>>> import numpy as np
>>> import numpy.linalg as la
>>> np.set_printoptions(precision=2, suppress=True, linewidth=120, floatmode="fixed")
>>> feats = np.load("out1.npy")
>>> print(feats)
[[-0.15  4.85  1.59  4.79  1.46  4.89  3.22  3.14]
 [ 0.06  4.03  1.33  4.05  1.43  4.03  2.68  2.65]
 [ 0.00 -2.85 -0.75 -2.51 -1.10 -2.80 -1.68 -2.03]
 [ 0.11 -1.62 -0.64 -1.60 -0.53 -1.46 -1.00 -1.10]
 [ 0.06  1.64  0.47  1.37  0.38  1.39  0.68  0.87]
 [ 0.09 -2.41 -0.79 -2.57 -0.82 -2.46 -1.49 -1.63]
 [ 0.07 -4.43 -1.45 -4.54 -1.54 -4.44 -3.04 -2.98]
 [-0.01  2.79  0.86  2.91  0.75  3.01  1.83  1.96]
 [ 0.12  3.86  1.28  3.79  1.22  3.73  2.76  2.50]
 [-0.08 -7.16 -2.60 -7.08 -2.21 -7.13 -4.69 -4.60]
 [-0.04 -0.66 -0.03 -0.57 -0.16 -0.67 -0.35 -0.38]
 [ 0.00 -0.59 -0.20 -0.62 -0.29 -0.59 -0.14 -0.35]
 [ 0.05 -4.32 -1.44 -4.38 -1.52 -4.34 -2.94 -2.84]
 [-0.03  0.91  0.19  0.83  0.49  0.79  0.52  0.61]
 [ 0.01 -1.14 -0.45 -1.14 -0.38 -1.17 -0.85 -0.77]
 [ 0.03  1.22  0.31  1.11  0.42  1.07  0.67  0.67]
 [ 0.04 -2.40 -0.74 -2.30 -0.67 -2.41 -1.48 -1.50]
 [ 0.06  0.19  0.14  0.21  0.21  0.18 -0.02  0.30]
 [-0.24  0.86  0.17  0.79  0.21  0.96  0.66  0.34]
 [-0.12 -0.36  0.03 -0.21 -0.23 -0.44 -0.25 -0.18]
 [ 0.11  1.74  0.55  1.43  0.50  1.56  1.17  1.14]
 [-0.01  2.23  0.80  2.10  0.79  2.07  1.49  1.32]
 [ 0.03  5.65  1.84  5.75  1.72  5.67  3.73  3.84]
 [-0.24 -2.08 -0.65 -2.09 -0.88 -2.10 -1.42 -1.39]
 [ 0.03 -0.74 -0.17 -0.59 -0.17 -0.54 -0.59 -0.51]]
>>> Xc = (feats - feats.mean(axis=0)) / feats.std(axis=0)
>>> print(np.argwhere(np.abs(Xc) > 2))
[[ 9  1]
 [ 9  2]
 [ 9  3]
 [ 9  4]
 [ 9  5]
 [ 9  6]
 [ 9  7]
 [18  0]
 [23  0]]
>>> b = la.lstsq(np.delete(Xc, 7, axis=1), Xc[:, 7])[0]
>>> print(b)
[ 0.01  0.37 -0.03  0.39  0.11  0.16 -0.01]
